$ python3 -q
>>> import numpy as np
>>> np.set_printoptions(precision=2, suppress=True, linewidth=100)
>>> A = np.array([[1, 0, 1, -8, 0, 0, -3, 0],
...     [0, 3, 0, 0, -5, 0, 0, 0],
...     [-1, 0, -2, -7, 0, -4, 0, 0],
...     [7, 0, -9, 6, 0, 0, 7, 0],
...     [0, 6, 0, 0, -7, 0, 0, 0],
...     [8, 0, 3, 6, 0, 8, -7, 0],
...     [4, 0, 3, 4, 0, -4, 9, 0],
...     [0, 0, 0, 0, 0, 0, 0, 1]])
>>> t = np.radians(135)
>>> R = np.eye(8)
>>> R[1, 1] = R[5, 5] = np.cos(t)
>>> R[1, 5], R[5, 1] = -np.sin(t), np.sin(t)
>>> R
array([[ 1.  ,  0.  ,  0.  ,  0.  ,  0.  ,  0.  ,  0.  ,  0.  ],
       [ 0.  , -0.71,  0.  ,  0.  ,  0.  , -0.71,  0.  ,  0.  ],
       [ 0.  ,  0.  ,  1.  ,  0.  ,  0.  ,  0.  ,  0.  ,  0.  ],
       [ 0.  ,  0.  ,  0.  ,  1.  ,  0.  ,  0.  ,  0.  ,  0.  ],
       [ 0.  ,  0.  ,  0.  ,  0.  ,  1.  ,  0.  ,  0.  ,  0.  ],
       [ 0.  ,  0.71,  0.  ,  0.  ,  0.  , -0.71,  0.  ,  0.  ],
       [ 0.  ,  0.  ,  0.  ,  0.  ,  0.  ,  0.  ,  1.  ,  0.  ],
       [ 0.  ,  0.  ,  0.  ,  0.  ,  0.  ,  0.  ,  0.  ,  1.  ]])
>>> other = A @ R.T
>>> np.abs(other - A).max(axis=0)
array([ 0.  , 10.24,  0.  ,  0.  ,  0.  , 13.66,  0.  ,  0.  ])
>>> np.allclose(np.linalg.norm(A, axis=1), np.linalg.norm(other, axis=1))
True
>>> round(float(np.linalg.det(R)), 2), round(np.trace(R), 2)
(1.0, np.float64(4.59))
>>> rng = np.random.default_rng(28)
>>> z = rng.permutation(8)
>>> other = A[:, z] * rng.choice([-1, 1], 8)
>>> other
array([[ 3,  8,  0,  0,  0,  1,  0,  1],
       [ 0,  0,  3,  5,  0,  0,  0,  0],
       [ 0,  7,  0,  0,  4, -2,  0, -1],
       [-7, -6,  0,  0,  0, -9,  0,  7],
       [ 0,  0,  6,  7,  0,  0,  0,  0],
       [ 7, -6,  0,  0, -8,  3,  0,  8],
       [-9, -4,  0,  0,  4,  3,  0,  4],
       [ 0,  0,  0,  0,  0,  0, -1,  0]])
>>> left, _, Vt = np.linalg.svd(A.T @ other)
>>> np.round(np.linalg.lstsq(A, other)[0], 2) + 0
array([[ 0.,  0.,  0.,  0.,  0.,  0.,  0.,  1.],
       [ 0.,  0.,  1.,  0.,  0.,  0.,  0.,  0.],
       [ 0.,  0.,  0.,  0.,  0.,  1.,  0.,  0.],
       [ 0., -1.,  0.,  0.,  0.,  0.,  0.,  0.],
       [ 0.,  0.,  0., -1.,  0.,  0.,  0.,  0.],
       [ 0.,  0.,  0.,  0., -1.,  0.,  0.,  0.],
       [-1.,  0.,  0.,  0.,  0.,  0.,  0.,  0.],
       [ 0.,  0.,  0.,  0.,  0.,  0., -1.,  0.]])
>>> np.round(left @ Vt, 2) + 0
array([[ 0.,  0.,  0.,  0.,  0.,  0.,  0.,  1.],
       [ 0.,  0.,  1.,  0.,  0.,  0.,  0.,  0.],
       [ 0.,  0.,  0.,  0.,  0.,  1.,  0.,  0.],
       [ 0., -1.,  0.,  0.,  0.,  0.,  0.,  0.],
       [ 0.,  0.,  0., -1.,  0.,  0.,  0.,  0.],
       [ 0.,  0.,  0.,  0., -1.,  0.,  0.,  0.],
       [-1.,  0.,  0.,  0.,  0.,  0.,  0.,  0.],
       [ 0.,  0.,  0.,  0.,  0.,  0., -1.,  0.]])
